$ ipython --no-banner

In [1]: import numpy as np

In [2]: np.set_printoptions(precision=2, suppress=True, linewidth=200)

In [3]: m1 = np.load("w.npy")

In [4]: m1
Out[4]: 
array([[ 2, -1,  0, -1, -1,  3,  1, -1],
       [ 0,  2, -2, -1,  2,  0, -3,  0],
       [-3,  2, -2,  0, -3,  0,  3,  3],
       [-2,  2, -2,  3,  2,  2, -1, -3],
       [-1,  0, -2, -1, -1,  3,  3,  2],
       [ 2, -3,  1, -2, -2, -2,  2,  0],
       [ 2,  3, -4, -3,  3,  3, -5, -1]])

In [5]: left, sig, VT = np.linalg.svd(m1)

In [6]: sig.round(2) + 0
Out[6]: array([11.35,  7.82,  6.58,  4.98,  1.96,  1.47,  0.  ])

In [7]: np.argmax(sig[:-1] / (sig[1:] + 1e-6)) + 1
Out[7]: np.int64(6)

In [8]: M2 = left[:, :6] @ np.diag(sig[:6]) @ VT[:6]

In [9]: M2.round(2) + 0
Out[9]: 
array([[ 2., -1.,  0., -1., -1.,  3.,  1., -1.],
       [ 0.,  2., -2., -1.,  2.,  0., -3.,  0.],
       [-3.,  2., -2.,  0., -3.,  0.,  3.,  3.],
       [-2.,  2., -2.,  3.,  2.,  2., -1., -3.],
       [-1.,  0., -2., -1., -1.,  3.,  3.,  2.],
       [ 2., -3.,  1., -2., -2., -2.,  2.,  0.],
       [ 2.,  3., -4., -3.,  3.,  3., -5., -1.]])

In [10]: np.linalg.matrix_rank(M2)
Out[10]: np.int64(6)

In [11]: np.round(np.linalg.norm(m1 - M2) / np.linalg.norm(m1), 2)
Out[11]: np.float64(0.0)

In [12]: round(np.linalg.norm(m1 - M2, 2), 2), round(sig[6], 2)
Out[12]: (np.float64(0.0), np.float64(0.0))

In [13]: np.linalg.matrix_rank(m1, rtol=0.05)
Out[13]: np.int64(6)

In [14]: rng = np.random.default_rng(9215)

In [15]: M2 = m1 + rng.integers(-2, 3, (7, 6)) @ rng.integers(-2, 3, (6, 8))

In [16]: M2
Out[16]: 
array([[  6,   3,  -3,  -6,   4,   7,   1,   0],
       [  0,   1,  -6, -11,   5,   4,  -7,  -3],
       [ -5,   6,  -6,  -5,   0,  -2,   4,   6],
       [ -2,  15,  -8,   7,   0,   1,   3,  -1],
       [ -1,   5,  -7,  -2,  -3,   1,   4,   2],
       [ -1,   0,   1,   1,  -2, -14,   8,   7],
       [ 10,   2,   2,   6,   3,   7,  -3,  -1]])

In [17]: M2 - m1
Out[17]: 
array([[  4,   4,  -3,  -5,   5,   4,   0,   1],
       [  0,  -1,  -4, -10,   3,   4,  -4,  -3],
       [ -2,   4,  -4,  -5,   3,  -2,   1,   3],
       [  0,  13,  -6,   4,  -2,  -1,   4,   2],
       [  0,   5,  -5,  -1,  -2,  -2,   1,   0],
       [ -3,   3,   0,   3,   0, -12,   6,   7],
       [  8,  -1,   6,   9,   0,   4,   2,   0]])

In [18]: np.round(np.linalg.svd(M2 - m1, compute_uv=False), 2) + 0
Out[18]: array([21.36, 19.6 , 14.34,  8.29,  2.86,  0.54,  0.  ])

In [19]: w1 = np.array([[0, 3, 0, 2, 1],
    ...:     [2, 0, 1, 2, 0],
    ...:     [0, 2, 2, 2, 0],
    ...:     [2, 2, 1, 0, 1],
    ...:     [0, 0, 1, 1, 2],
    ...:     [3, 2, 2, 3, 2],
    ...:     [3, 1, 1, 2, 0],
    ...:     [3, 1, 3, 0, 3]])

In [20]: beta = np.array([0, -2, 3, -3, -2])

In [21]: act = np.maximum(M2 @ w1 + beta, 0)

In [22]: (act > 0).mean(axis=0)
Out[22]: array([0.86, 0.29, 0.86, 0.43, 0.57])

In [23]: C = np.array([[2, 0, 2], [1, 3, 0], [0, 0, 3], [0, 1, 1], [2, 0, 0]])

In [24]: act @ C
Out[24]: 
array([[ 89,  75, 111],
       [  0,   0,   0],
       [ 56,   0,  82],
       [110,  16, 155],
       [ 54,   0,  57],
       [ 10,   0,  25],
       [166, 205, 171]])

In [25]: (act @ C).round(6).argmax(axis=1)
Out[25]: array([2, 0, 2, 2, 2, 2, 1])

In [26]: w1 @ C
Out[26]: 
array([[ 5, 11,  2],
       [ 4,  2,  9],
       [ 2,  8,  8],
       [ 8,  6,  7],
       [ 4,  1,  4],
       [12,  9, 15],
       [ 7,  5, 11],
       [13,  3, 15]])

In [27]: left, sig, VT = np.linalg.svd(m1, full_matrices=False)

In [28]: (sig > 1e-8).sum()
Out[28]: np.int64(6)

In [29]: np.abs(left[:, 0]).round(6).argmax()
Out[29]: np.int64(6)

In [30]: np.round(left.T @ left, 2) + 0
Out[30]: 
array([[1., 0., 0., 0., 0., 0., 0.],
       [0., 1., 0., 0., 0., 0., 0.],
       [0., 0., 1., 0., 0., 0., 0.],
       [0., 0., 0., 1., 0., 0., 0.],
       [0., 0., 0., 0., 1., 0., 0.],
       [0., 0., 0., 0., 0., 1., 0.],
       [0., 0., 0., 0., 0., 0., 1.]])

In [31]: left.shape, sig.shape, VT.shape
Out[31]: ((7, 7), (7,), (7, 8))

In [32]: np.round(VT @ VT.T, 2) + 0
Out[32]: 
array([[1., 0., 0., 0., 0., 0., 0.],
       [0., 1., 0., 0., 0., 0., 0.],
       [0., 0., 1., 0., 0., 0., 0.],
       [0., 0., 0., 1., 0., 0., 0.],
       [0., 0., 0., 0., 1., 0., 0.],
       [0., 0., 0., 0., 0., 1., 0.],
       [0., 0., 0., 0., 0., 0., 1.]])

In [33]: M2 = np.array([[-0.8, -0.5],
    ...:     [0.2, 0.9],
    ...:     [0.9, -0.9],
    ...:     [-0.9, 0.3],
    ...:     [1.1, -1.4],
    ...:     [0.4, 0.0],
    ...:     [0.5, 0.4],
    ...:     [-1.0, 0.9]])

In [34]: C = np.array([[-0.9, -0.8, -2.1, -0.8], [0.8, -0.6, -0.3, -1.3]])

In [35]: K = M2 @ C

In [36]: K
Out[36]: 
array([[ 0.32,  0.94,  1.83,  1.29],
       [ 0.54, -0.7 , -0.69, -1.33],
       [-1.53, -0.18, -1.62,  0.45],
       [ 1.05,  0.54,  1.8 ,  0.33],
       [-2.11, -0.04, -1.89,  0.94],
       [-0.36, -0.32, -0.84, -0.32],
       [-0.13, -0.64, -1.17, -0.92],
       [ 1.62,  0.26,  1.83, -0.37]])

In [37]: left, sig, VT = np.linalg.svd(K)

In [38]: np.argmax(sig[:-1] / (sig[1:] + 1e-6)) + 1
Out[38]: np.int64(2)

In [39]: M2 = left[:, :2] @ np.diag(sig[:2]) @ VT[:2]

In [40]: round(float(np.linalg.norm(K - M2, 2)), 2), np.round(sig[2], 2)
Out[40]: (0.0, np.float64(0.0))

In [41]: round(float(np.linalg.norm(K - M2) / np.linalg.norm(K)), 2)
Out[41]: 0.0

In [42]: M2
Out[42]: 
array([[ 0.32,  0.94,  1.83,  1.29],
       [ 0.54, -0.7 , -0.69, -1.33],
       [-1.53, -0.18, -1.62,  0.45],
       [ 1.05,  0.54,  1.8 ,  0.33],
       [-2.11, -0.04, -1.89,  0.94],
       [-0.36, -0.32, -0.84, -0.32],
       [-0.13, -0.64, -1.17, -0.92],
       [ 1.62,  0.26,  1.83, -0.37]])

In [43]: np.linalg.matrix_rank(K, rtol=0.05)
Out[43]: np.int64(2)

In [44]: np.linalg.matrix_rank(M2)
Out[44]: np.int64(2)

In [45]: np.linalg.matrix_rank(K, rtol=0.1)
Out[45]: np.int64(2)

In [46]: np.linalg.cond(K) > 100
Out[46]: np.True_

In [47]: np.argsort(-np.linalg.norm(K, axis=0).round(6), kind="stable")[:3]
Out[47]: array([2, 0, 3])

In [48]: [round(float(x), 2) for x in np.linalg.svd(K, compute_uv=False)[:3]]
Out[48]: [5.33, 3.06, 0.0]

In [49]: np.allclose(K[:-1].T @ np.linalg.lstsq(K[:-1].T, K[-1])[0], K[-1])
Out[49]: True

In [50]: E = np.load("x.npy")

In [51]: E
Out[51]: 
array([[0.5 , 0.5 , 0.  , 0.  , 0.  , 0.  , 0.  ],
       [0.  , 1.  , 0.  , 0.  , 0.  , 0.  , 0.  ],
       [0.  , 0.33, 0.33, 0.  , 0.33, 0.  , 0.  ],
       [0.  , 0.  , 0.2 , 0.4 , 0.2 , 0.2 , 0.  ],
       [0.  , 0.  , 0.  , 0.  , 0.5 , 0.  , 0.5 ],
       [0.  , 0.  , 0.  , 0.  , 0.  , 1.  , 0.  ],
       [0.  , 0.25, 0.25, 0.25, 0.  , 0.  , 0.25]])

In [52]: vec = np.array([0, -2, 0, -2, -2, -1, -2])

In [53]: rhs = E @ vec

In [54]: rhs
Out[54]: array([-1.  , -2.  , -1.33, -1.4 , -2.  , -1.  , -1.5 ])

In [55]: np.linalg.solve(E.T, E[3])
Out[55]: array([0., 0., 0., 1., 0., 0., 0.])

In [56]: np.linalg.solve(E, rhs + E[:, 0])
Out[56]: array([ 1., -2.,  0., -2., -2., -1., -2.])

In [57]: np.linalg.solve(E, rhs)
Out[57]: array([ 0., -2.,  0., -2., -2., -1., -2.])

In [58]: mat = np.array([[1, -2, 0, 0, 0, 0],
    ...:     [-1, 0, 0, 0, 0, 0],
    ...:     [1, 0, 0, 0, 0, 0],
    ...:     [0, 0, 1, -2, 0, 0],
    ...:     [0, 0, -1, 0, 0, 0],
    ...:     [0, 0, 1, 0, 0, 0],
    ...:     [0, 0, 0, 0, 1, -2],
    ...:     [0, 0, 0, 0, -1, 0],
    ...:     [0, 0, 0, 0, 1, 0]])

In [59]: proj = mat @ np.linalg.solve(mat.T @ mat, mat.T)

In [60]: np.allclose(proj @ proj, proj)
Out[60]: True

In [61]: M2 = mat[0, 0] * mat[1:] - np.outer(mat[1:, 0], mat[0])

In [62]: M2
Out[62]: 
array([[ 0, -2,  0,  0,  0,  0],
       [ 0,  2,  0,  0,  0,  0],
       [ 0,  0,  1, -2,  0,  0],
       [ 0,  0, -1,  0,  0,  0],
       [ 0,  0,  1,  0,  0,  0],
       [ 0,  0,  0,  0,  1, -2],
       [ 0,  0,  0,  0, -1,  0],
       [ 0,  0,  0,  0,  1,  0]])

In [63]: np.linalg.matrix_rank(M2), np.linalg.matrix_rank(mat)
Out[63]: (np.int64(5), np.int64(6))

In [64]: arr = np.loadtxt("case11.csv", delimiter=",")

In [65]: arr
Out[65]: 
array([[ 35.83,  34.88, -19.9 ],
       [-30.75,   8.48,   0.67],
       [-32.23,   9.56,   0.62],
       [-32.63,   9.37,   0.73],
       [ 34.74,  34.32, -18.3 ],
       [-31.77,  10.69,   1.02],
       [ 36.22,  32.17, -18.55],
       [ -9.51,   4.32, -36.14],
       [ 34.79,  32.4 , -18.74],
       [-10.1 ,   2.82, -35.88],
       [ 36.75,  32.6 , -20.1 ],
       [ 34.38,  34.08, -20.59],
       [ -9.49,   4.22, -36.96],
       [ 35.43,  35.79, -20.79],
       [-32.32,  10.54,   0.45],
       [-32.19,   7.96,  -2.28],
       [ 36.25,  33.92, -19.85],
       [ -9.04,   4.82, -37.7 ]])

In [66]: left, sig, VT = np.linalg.svd(arr, full_matrices=False)

In [67]: (sig > 1e-8).sum()
Out[67]: np.int64(3)

In [68]: sig
Out[68]: array([156.38,  87.53,  52.07])

In [69]: np.abs(left[:, 0]).round(6).argmax()
Out[69]: np.int64(13)

In [70]: np.allclose(left * sig @ VT, arr)
Out[70]: True

In [71]: np.round(VT @ VT.T, 2) + 0
Out[71]: 
array([[1., 0., 0.],
       [0., 1., 0.],
       [0., 0., 1.]])

In [72]: feats = np.load("mat.npy")

In [73]: feats
Out[73]: 
array([[ 13,  10,   2,  -8,  10],
       [ 11,   6,  -2,  -8,   6],
       [  9,   2,  -6,  -8,   2],
       [ 13,   6,  -4, -10,   6],
       [  9,   6,   0,  -6,   6]])

In [74]: np.linalg.matrix_rank(feats, rtol=0.1)
Out[74]: np.int64(2)

In [75]: lab = rng.permutation(5)

In [76]: lab
Out[76]: array([3, 0, 4, 2, 1])

In [77]: M2 = feats[lab][:, lab]

In [78]: M2
Out[78]: 
array([[-10,  13,   6,  -4,   6],
       [ -8,  13,  10,   2,  10],
       [ -6,   9,   6,   0,   6],
       [ -8,   9,   2,  -6,   2],
       [ -8,  11,   6,  -2,   6]])

In [79]: np.round(np.sort(np.abs(np.linalg.eigvals(M2))), 2) + 0
Out[79]: array([ 0.  ,  0.  ,  0.  , 11.69, 20.69])

In [80]: np.diag(M2)
Out[80]: array([-10,  13,   6,  -6,   6])

In [81]: np.round(np.linalg.det(M2), 2), round(float(np.linalg.det(feats[lab])), 2)
Out[81]: (np.float64(0.0), 0.0)

In [82]: np.allclose(M2, feats)
Out[82]: False

In [83]: left, sig, VT = np.linalg.svd(M2, full_matrices=False)

In [84]: np.round(np.sqrt((sig ** 2).sum()), 2), round(np.linalg.norm(M2), 2)
Out[84]: (np.float64(37.85), np.float64(37.85))

In [85]: np.abs(VT[0])
Out[85]: array([0.49, 0.68, 0.38, 0.1 , 0.38])

In [86]: np.allclose(left * sig @ VT, M2)
Out[86]: True

In [87]: np.round(sig / sig[0], 2) + 0
Out[87]: array([1.  , 0.25, 0.  , 0.  , 0.  ])

In [88]: np.round(VT @ VT.T, 2) + 0
Out[88]: 
array([[1., 0., 0., 0., 0.],
       [0., 1., 0., 0., 0.],
       [0., 0., 1., 0., 0.],
       [0., 0., 0., 1., 0.],
       [0., 0., 0., 0., 1.]])

In [89]: sig.round(2) + 0
Out[89]: array([36.73,  9.17,  0.  ,  0.  ,  0.  ])

In [90]: (sig > 1e-8).sum()
Out[90]: np.int64(2)

In [91]: np.round(left.T @ left, 2) + 0
Out[91]: 
array([[1., 0., 0., 0., 0.],
       [0., 1., 0., 0., 0.],
       [0., 0., 1., 0., 0.],
       [0., 0., 0., 1., 0.],
       [0., 0., 0., 0., 1.]])

In [92]: proj = np.triu(np.array([[7, 0, -9, -2, 4],
    ...:     [-2, 3, -9, -8, 8],
    ...:     [8, -8, 9, 7, -2],
    ...:     [-3, 2, -7, 8, 8],
    ...:     [-8, -6, -8, -1, 2]]), 1) + np.eye(5)

In [93]: M2 = proj @ feats @ np.linalg.inv(proj)

In [94]: np.linalg.matrix_rank(M2)
Out[94]: np.int64(2)

In [95]: np.round(np.poly(M2), 2) + 0
Out[95]: array([   1.,   -9., -242.,    0.,    0.,    0.])

In [96]: proj @ feats - feats @ proj
Out[96]: 
array([[ -71.,   -6.,  269.,  160.,  -70.],
       [-113.,  -18.,  239.,  188.,  -50.],
       [  73.,   30.,   71.,   18.,   30.],
       [  72.,   48.,  171.,   54.,   20.],
       [   0.,    0.,  135.,   66.,  -36.]])

In [97]: T = np.stack([feats, 3 * feats, feats[::-1]])

In [98]: np.linalg.matrix_rank(T)
Out[98]: array([2, 2, 2])

In [99]: np.einsum("bij,cij->bc", T, T)
Out[99]: 
array([[ 1433,  4299,  1365],
       [ 4299, 12897,  4095],
       [ 1365,  4095,  1433]])

In [100]: np.round(np.linalg.det(T), 2) + 0
Out[100]: array([0., 0., 0.])

In [101]: X = np.load("sample17.npy")

In [102]: X
Out[102]: 
array([[-1,  0,  0,  2,  0,  3,  0],
       [ 0, -1,  0,  0,  2,  0,  3],
       [ 3,  0, -1,  0,  0,  2,  0],
       [ 0,  3,  0, -1,  0,  0,  2],
       [ 2,  0,  3,  0, -1,  0,  0],
       [ 0,  2,  0,  3,  0, -1,  0],
       [ 0,  0,  2,  0,  3,  0, -1]])

In [103]: lab = rng.permutation(7)

In [104]: lab
Out[104]: array([6, 1, 2, 4, 0, 3, 5])

In [105]: M2 = X[lab][:, lab]

In [106]: np.sort(np.abs(np.linalg.eigvals(M2)))
Out[106]: array([2.47, 2.47, 4.  , 4.03, 4.03, 4.32, 4.32])

In [107]: round(np.linalg.det(M2), 2), round(float(np.linalg.det(X[lab])), 2)
Out[107]: (np.float64(7396.0), 7396.0)

In [108]: np.trace(M2)
Out[108]: np.int64(-7)

In [109]: M2
Out[109]: 
array([[-1,  0,  2,  3,  0,  0,  0],
       [ 3, -1,  0,  2,  0,  0,  0],
       [ 0,  0, -1,  0,  3,  0,  2],
       [ 0,  0,  3, -1,  2,  0,  0],
       [ 0,  0,  0,  0, -1,  2,  3],
       [ 2,  3,  0,  0,  0, -1,  0],
       [ 0,  2,  0,  0,  0,  3, -1]])
